$ python -q
>>> import numpy as np
>>> np.set_printoptions(precision=3, suppress=True, linewidth=160, legacy="1.25")
>>> rnd = lambda a: np.round(a, 3) + 0
>>> K = np.array([[5.0, 0.0, 0.0, 0.0],
...     [0.0, 5.0, 4.0, 4.0],
...     [0.0, 4.0, 5.0, 4.0],
...     [0.0, 4.0, 4.0, 5.0]])
>>> # symmetric, so the eigenvalues are real
>>> vals, V = np.linalg.eig(K)
>>> print(rnd(np.sort(np.linalg.eigvals(K @ K))))
[  1.   1.  25. 169.]
>>> print(rnd(np.prod(vals)))
65.0
>>> x = np.array([0, 0, 0, 1])
>>> rhs = K @ x
>>> c, lr = np.zeros(4), 1 / np.linalg.norm(K, 2) ** 2
>>> for i in range(8):
...     c -= lr * K.T @ (K @ c - rhs)
...     if i % 2 == 0: print(i, round(np.linalg.norm(K @ c - rhs), 3))
... 
0 0.812
2 0.802
4 0.793
6 0.783
>>> print(rnd(np.linalg.cond(K)))
13.0
>>> print(rnd(c))
[0.    0.318 0.318 0.364]
>>> O = K.astype(float).copy()
>>> for j in range(4):
...     O[:, j] -= O[:, :j] @ (O[:, :j].T @ O[:, j])
...     O[:, j] /= np.linalg.norm(O[:, j])
... 
>>> print(rnd(O.T @ K))
[[5.    0.    0.    0.   ]
 [0.    7.55  7.417 7.417]
 [0.    0.    1.408 0.698]
 [0.    0.    0.    1.223]]
>>> vals, V = np.linalg.eigh(K)
>>> x = np.array([2, 1, -2, -3])
>>> print(rnd(V * np.sqrt(vals) @ V.T))
[[2.236 0.    0.    0.   ]
 [0.    1.869 0.869 0.869]
 [0.    0.869 1.869 0.869]
 [0.    0.869 0.869 1.869]]
>>> print(x @ K @ x)
98.0
>>> print((np.sign(V[:, -1].round(6)) == np.sign(V[0, -1].round(6))).astype(int))
[1 0 0 0]
>>> print(rnd(np.linalg.eigvalsh(K[1:, 1:])))
[ 1.  1. 13.]
>>> print(rnd(x @ K @ x / (x @ x)), rnd(vals[0]), vals[-1])
5.444 1.0 13.0
>>> print(np.abs(K).sum(axis=1).max(), np.abs(vals).max())
13.0 13.0
>>> m1 = np.loadtxt("dump.csv", delimiter=",")
>>> print(rnd(m1))
[[-0.175 -0.063  0.697 -0.692]
 [-0.175 -0.405 -0.672 -0.595]
 [-0.874 -0.317  0.104  0.354]
 [ 0.419 -0.855  0.228  0.202]]
>>> # orthonormal columns
>>> print(rnd(np.linalg.pinv(m1)))
[[-0.175 -0.175 -0.874  0.419]
 [-0.063 -0.405 -0.317 -0.855]
 [ 0.697 -0.672  0.104  0.228]
 [-0.692 -0.595  0.354  0.202]]
>>> print(rnd(np.linalg.norm(m1, axis=0)))
[1. 1. 1. 1.]
>>> out = np.linalg.inv(m1)
>>> print(rnd(out))
[[-0.175 -0.175 -0.874  0.419]
 [-0.063 -0.405 -0.317 -0.855]
 [ 0.697 -0.672  0.104  0.228]
 [-0.692 -0.595  0.354  0.202]]
>>> print(rnd(np.linalg.inv(out)))
[[-0.175 -0.063  0.697 -0.692]
 [-0.175 -0.405 -0.672 -0.595]
 [-0.874 -0.317  0.104  0.354]
 [ 0.419 -0.855  0.228  0.202]]
>>> print(rnd(np.linalg.svd(out, compute_uv=False)))
[1. 1. 1. 1.]
>>> print(rnd(np.linalg.norm(out, axis=0)))
[1. 1. 1. 1.]
>>> O = m1.astype(float).copy()
>>> for j in range(4):
...     O[:, j] -= O[:, :j] @ (O[:, :j].T @ O[:, j])
...     O[:, j] /= np.linalg.norm(O[:, j])
... 
>>> print(rnd(O))
[[-0.175 -0.063  0.697 -0.692]
 [-0.175 -0.405 -0.672 -0.595]
 [-0.874 -0.317  0.104  0.354]
 [ 0.419 -0.855  0.228  0.202]]
>>> basis = np.array([[-1, -1, 0], [0, -2, -1], [0, 1, 2]])
>>> rng = np.random.default_rng(186)
>>> arr = (rng.random((15, 3)) < 0.25) @ basis
>>> print(arr)
[[ 0  0  0]
 [ 0  0  0]
 [ 0  0  0]
 [ 0  0  0]
 [ 0  1  2]
 [ 0 -2 -1]
 [ 0  0  0]
 [ 0  0  0]
 [-1 -1  0]
 [ 0  0  0]
 [ 0  0  0]
 [-1 -1  0]
 [ 0 -2 -1]
 [-1 -1  0]
 [ 0  0  0]]
>>> # rows 0 and 1 are equal
>>> basis = arr[[7, 4]].astype(float)
>>> for _ in range(4):
...     lab = np.linalg.norm(arr[:, None] - basis, axis=-1).argmin(axis=1)
...     basis = np.array([arr[lab == j].mean(axis=0) for j in range(2)])
... 
>>> print(lab)
[0 0 0 0 1 0 0 0 0 0 0 0 0 0 0]
>>> print(np.bincount(lab))
[14  1]
>>> print(np.abs(basis[1] - basis[0]).argmax())
2
>>> print(rnd(basis[1] - basis[0]))
[0.214 1.5   2.143]
>>> lab = arr[:, 2] > np.median(arr[:, 2])
>>> f = arr[lab].mean(axis=0) - arr[~lab].mean(axis=0)
>>> print(rnd(f))
[0.214 1.5   2.143]
>>> print(((arr - arr.mean(axis=0)) @ f > 0).astype(int))
[1 1 1 1 1 0 1 1 0 1 1 0 0 0 1]
>>> print(np.argsort(-np.abs(f).round(6), kind="stable"))
[2 1 0]
>>> feats = np.array([[8, 6, 7], [6, 6, 1], [7, 1, 6]])
>>> vals, V = np.linalg.eig(feats)
>>> print(rnd(vals))
[16.728 -1.741  5.013]
>>> print(rnd(np.sort(np.linalg.eigvals(feats.T))))
[-1.741  5.013 16.728]
>>> print(rnd(np.sort(np.linalg.eigvals(np.linalg.inv(feats)))))
[-0.574  0.06   0.199]
>>> print(rnd(feats @ V[:, 0] - vals[0] * V[:, 0]))
[0. 0. 0.]
>>> print(rnd(np.abs(np.linalg.eigvals(feats)).max()))
16.728
>>> print(np.allclose(feats, feats.T))
True
>>> print(rnd(np.sort(np.abs(np.linalg.eigvals(feats)))))
[ 1.741  5.013 16.728]
>>> print(feats @ feats)
[[149  91 104]
 [ 91  73  54]
 [104  54  86]]
>>> print(np.trace(feats))
20
>>> print(rnd(np.linalg.det(feats)))
-146.0
>>> print((feats + feats.T) / 2)
[[8. 6. 7.]
 [6. 6. 1.]
 [7. 1. 6.]]
>>> print(rnd(np.linalg.norm(feats[0] - feats[1])))
6.325
>>> print(rnd(np.linalg.norm(feats, axis=0)))
[12.207  8.544  9.274]
>>> print(rnd(np.linalg.norm(feats, 2)))
16.728
>>> print(rnd(np.linalg.norm(feats, "nuc")))
23.482
>>> print(rnd(np.linalg.norm(feats, 1)), rnd(np.linalg.norm(feats, np.inf)))
21.0 21.0
>>> print(rnd(np.linalg.norm(feats, axis=1)))
[12.207  8.544  9.274]
>>> X = np.array([[0, 1, -3, 3], [-1, 0, 8, -8], [3, -8, 0, -1], [-3, 8, 1, 0]])
>>> print(X)
[[ 0  1 -3  3]
 [-1  0  8 -8]
 [ 3 -8  0 -1]
 [-3  8  1  0]]
>>> # antisymmetric, zero diagonal
>>> w1 = np.array([[1, -3, 3, -2, -3],
...     [-1, 1, 1, 2, 2],
...     [2, -1, 0, 2, 2],
...     [-3, 3, 1, -3, -2]])
>>> c = np.array([3, 2, 1, 3, 1])
>>> act = np.maximum(X @ w1 + c, 0)
>>> print(np.linalg.matrix_rank(act))
4
>>> basis = np.array([[1, 0], [2, 0], [2, 0], [0, 1], [1, 1]])
>>> print(act @ basis)
[[40  0]
 [78 81]
 [19  0]
 [64 55]]
>>> print(w1 @ basis)
[[-2 -5]
 [ 5  4]
 [ 2  4]
 [ 3 -5]]
>>> mat = np.load("m.npy")
>>> print(mat)
[[ 3  1  0  0  0  0]
 [-1  3  0  0  0  0]
 [ 3 -1  0  0  0  0]
 [ 0  0  3  1  0  0]
 [ 0  0 -1  3  0  0]
 [ 0  0  3 -1  0  0]
 [ 0  0  0  0  3  1]
 [ 0  0  0  0 -1  3]
 [ 0  0  0  0  3 -1]]
>>> out = mat + rng.integers(-2, 3, (9, 3)) @ rng.integers(-2, 3, (3, 6))
>>> print(out)
[[ 5  3  2 -1 -1 -4]
 [-2  2 -2  1  0  2]
 [ 4  0  0  0 -1 -2]
 [-2  2 -7  6  1  0]
 [-1 -2 -1  3  0  3]
 [ 2  0  3 -1 -4 -2]
 [ 1 -2  6 -3  2  2]
 [-1  0  0  0  1  4]
 [-1  1  0  0  6 -1]]
>>> print(np.abs(out - mat).sum(axis=1))
[12  7  5 20  6  8 14  4  5]
>>> print(rnd(np.linalg.svd(out - mat, compute_uv=False)))
[14.009  8.111  5.191  0.     0.     0.   ]
>>> ang = np.radians(72)
>>> r_ = np.eye(6)
>>> r_[5, 5] = r_[4, 4] = np.cos(ang)
>>> r_[5, 4], r_[4, 5] = -np.sin(ang), np.sin(ang)
>>> print(rnd(r_))
[[ 1.     0.     0.     0.     0.     0.   ]
 [ 0.     1.     0.     0.     0.     0.   ]
 [ 0.     0.     1.     0.     0.     0.   ]
 [ 0.     0.     0.     1.     0.     0.   ]
 [ 0.     0.     0.     0.     0.309  0.951]
 [ 0.     0.     0.     0.    -0.951  0.309]]
>>> out = mat @ r_.T
>>> print(np.allclose(mat @ mat.T, out @ out.T))
True
>>> print(rnd(np.linalg.det(r_)), rnd(np.trace(r_)))
1.0 4.618
>>> print(rnd(np.linalg.svd(mat, compute_uv=False)), rnd(np.linalg.svd(out, compute_uv=False)))
[4.472 4.472 4.472 3.162 3.162 3.162] [4.472 4.472 4.472 3.162 3.162 3.162]
>>> print(rnd(out))
[[ 3.     1.     0.     0.     0.     0.   ]
 [-1.     3.     0.     0.     0.     0.   ]
 [ 3.    -1.     0.     0.     0.     0.   ]
 [ 0.     0.     3.     1.     0.     0.   ]
 [ 0.     0.    -1.     3.     0.     0.   ]
 [ 0.     0.     3.    -1.     0.     0.   ]
 [ 0.     0.     0.     0.     1.878 -2.544]
 [ 0.     0.     0.     0.     2.544  1.878]
 [ 0.     0.     0.     0.    -0.024 -3.162]]
>>> x = np.array([0, 2, 0, 2, 0, 0])
>>> rhs = mat @ x
>>> print(rnd(np.linalg.pinv(mat) @ mat))
[[1. 0. 0. 0. 0. 0.]
 [0. 1. 0. 0. 0. 0.]
 [0. 0. 1. 0. 0. 0.]
 [0. 0. 0. 1. 0. 0.]
 [0. 0. 0. 0. 1. 0.]
 [0. 0. 0. 0. 0. 1.]]
>>> rhs = rhs + 0.05 * rng.normal(size=9)
>>> print(rnd(rhs))
[ 2.015  5.929 -1.95   2.044  5.997 -1.921 -0.095 -0.05   0.01 ]
>>> c, *_ = np.linalg.lstsq(mat, rhs)
>>> print(rnd(mat.T @ (rhs - mat @ c)))
[0. 0. 0. 0. 0. 0.]
>>> print([round(float(np.linalg.norm(np.linalg.solve(mat.T @ mat + lam * np.eye(6), mat.T @ rhs))), 2) for lam in (0, 1, 10, 100)])
[2.82, 2.57, 1.46, 0.28]
